In [1]: import numpy as np

In [2]: from numpy import linalg as LA

In [3]: np.set_printoptions(precision=3, suppress=True, linewidth=140)

In [4]: tidy = lambda a: np.round(a, 3) + 0

In [5]: E = np.array([[0, 9, 0, 0], [5, 0, 0, 0], [0, 0, 0, -5], [0, 0, -4, 0]])

In [6]: vec = np.array([0, -1, 3, 0])

In [7]: rhs = E @ vec

In [8]: print(rhs)
[ -9   0   0 -12]

In [9]: print(tidy(LA.solve(E.T, E[1])))
[0. 1. 0. 0.]

In [10]: print(tidy(LA.solve(E, E[:, 0])))
[1. 0. 0. 0.]

In [11]: print(tidy(LA.solve(E, 3 * rhs)))
[ 0. -3.  9.  0.]

In [12]: print((LA.matrix_power((E != 0) + (E.T != 0) + np.eye(4), 4) > 0).astype(int))
[[1 1 0 0]
 [1 1 0 0]
 [0 0 1 1]
 [0 0 1 1]]

In [13]: print((E != 0).astype(int))
[[0 1 0 0]
 [1 0 0 0]
 [0 0 0 1]
 [0 0 1 0]]

In [14]: print(tidy(np.sort(LA.eigvals(E).real)))
[-6.708 -4.472  4.472  6.708]

In [15]: A2 = np.array([[1, 1, 4], [3, 4, 0], [1, 3, 3], [4, 0, 2]])

In [16]: print(E @ A2)
[[ 27  36   0]
 [  5   5  20]
 [-20   0 -10]
 [ -4 -12 -12]]

In [17]: print(np.einsum("ik,kj->ji", E, A2))
[[ 27   5 -20  -4]
 [ 36   5   0 -12]
 [  0  20 -10 -12]]

In [18]: print(A2.T @ E.T)
[[ 27   5 -20  -4]
 [ 36   5   0 -12]
 [  0  20 -10 -12]]

In [19]: print(np.einsum("ik,kj->ij", E, A2))
[[ 27  36   0]
 [  5   5  20]
 [-20   0 -10]
 [ -4 -12 -12]]

In [20]: print(np.vstack([E, A2.T]).shape)
(7, 4)

In [21]: print(np.einsum("ij,ij->i", E, E))
[81 25 25 16]

In [22]: print(tidy(LA.norm(E, axis=0)))
[5. 9. 4. 5.]

In [23]: print(E.T @ E)
[[25  0  0  0]
 [ 0 81  0  0]
 [ 0  0 16  0]
 [ 0  0  0 25]]

In [24]: print(E[:, 1] @ E[:, 2])
0

In [25]: rng = np.random.default_rng(452)

In [26]: lab = rng.permutation(4)

In [27]: print(lab)
[2 1 0 3]

In [28]: A2 = E[lab][:, lab]

In [29]: print(np.allclose(A2, E))
False

In [30]: print(np.trace(A2))
0

In [31]: mat = np.load("layer18.npy")

In [32]: print(mat)
[[ 0  1 -2]
 [-1  0  0]
 [ 2  0  0]]

In [33]: vec = np.array([-2, 2, -2])

In [34]: print(tidy(LA.det(mat)))
0.0

In [35]: Q = LA.solve(np.eye(3) - mat, np.eye(3) + mat)

In [36]: print(tidy(LA.det(Q)))
1.0

In [37]: J = np.load("x.npy")

In [38]: print(J)
[[0 0 1 0]
 [0 0 0 1]
 [0 1 0 0]
 [1 0 0 0]]

In [39]: vec = np.array([-2, 0, -1, -1])

In [40]: print(tidy(LA.norm(vec)), tidy(LA.norm(J @ vec)))
2.449 2.449

In [41]: print(tidy(LA.inv(J)))
[[0. 0. 0. 1.]
 [0. 0. 1. 0.]
 [1. 0. 0. 0.]
 [0. 1. 0. 0.]]

In [42]: print([p for p in range(1, 25) if np.allclose(LA.matrix_power(J, p), np.eye(4))])
[4, 8, 12, 16, 20, 24]

In [43]: A2 = LA.inv(J)

In [44]: print(tidy(LA.det(J) * A2))
[[ 0.  0.  0. -1.]
 [ 0.  0. -1.  0.]
 [-1.  0.  0.  0.]
 [ 0. -1.  0.  0.]]

In [45]: print(tidy(LA.inv(A2)))
[[0. 0. 1. 0.]
 [0. 0. 0. 1.]
 [0. 1. 0. 0.]
 [1. 0. 0. 0.]]

In [46]: print(A2)
[[0. 0. 0. 1.]
 [0. 0. 1. 0.]
 [1. 0. 0. 0.]
 [0. 1. 0. 0.]]

In [47]: print(LA.matrix_power(J, 100))
[[1 0 0 0]
 [0 1 0 0]
 [0 0 1 0]
 [0 0 0 1]]

In [48]: print(J @ np.ones(4))
[1. 1. 1. 1.]

In [49]: print(J.sum(axis=1))
[1 1 1 1]

In [50]: p = np.eye(4)[2]

In [51]: for _ in range(5):
    ...:     p = p @ J
    ...:     print(p.round(3))
    ...: 
[0. 1. 0. 0.]
[0. 0. 0. 1.]
[1. 0. 0. 0.]
[0. 0. 1. 0.]
[0. 1. 0. 0.]

In [52]: vec = np.array([4, 2, 5, 5])

In [53]: rhs = J @ vec

In [54]: beta, lr = np.zeros(4), 1 / LA.norm(J, 2) ** 2

In [55]: for i in range(6):
    ...:     beta -= lr * J.T @ (J @ beta - rhs)
    ...:     if i % 1 == 0: print(i, round(LA.norm(J @ beta - rhs), 3))
    ...: 
0 0.0
1 0.0
2 0.0
3 0.0
4 0.0
5 0.0

In [56]: print(beta)
[4. 2. 5. 5.]

In [57]: print(tidy(LA.cond(J)))
1.0
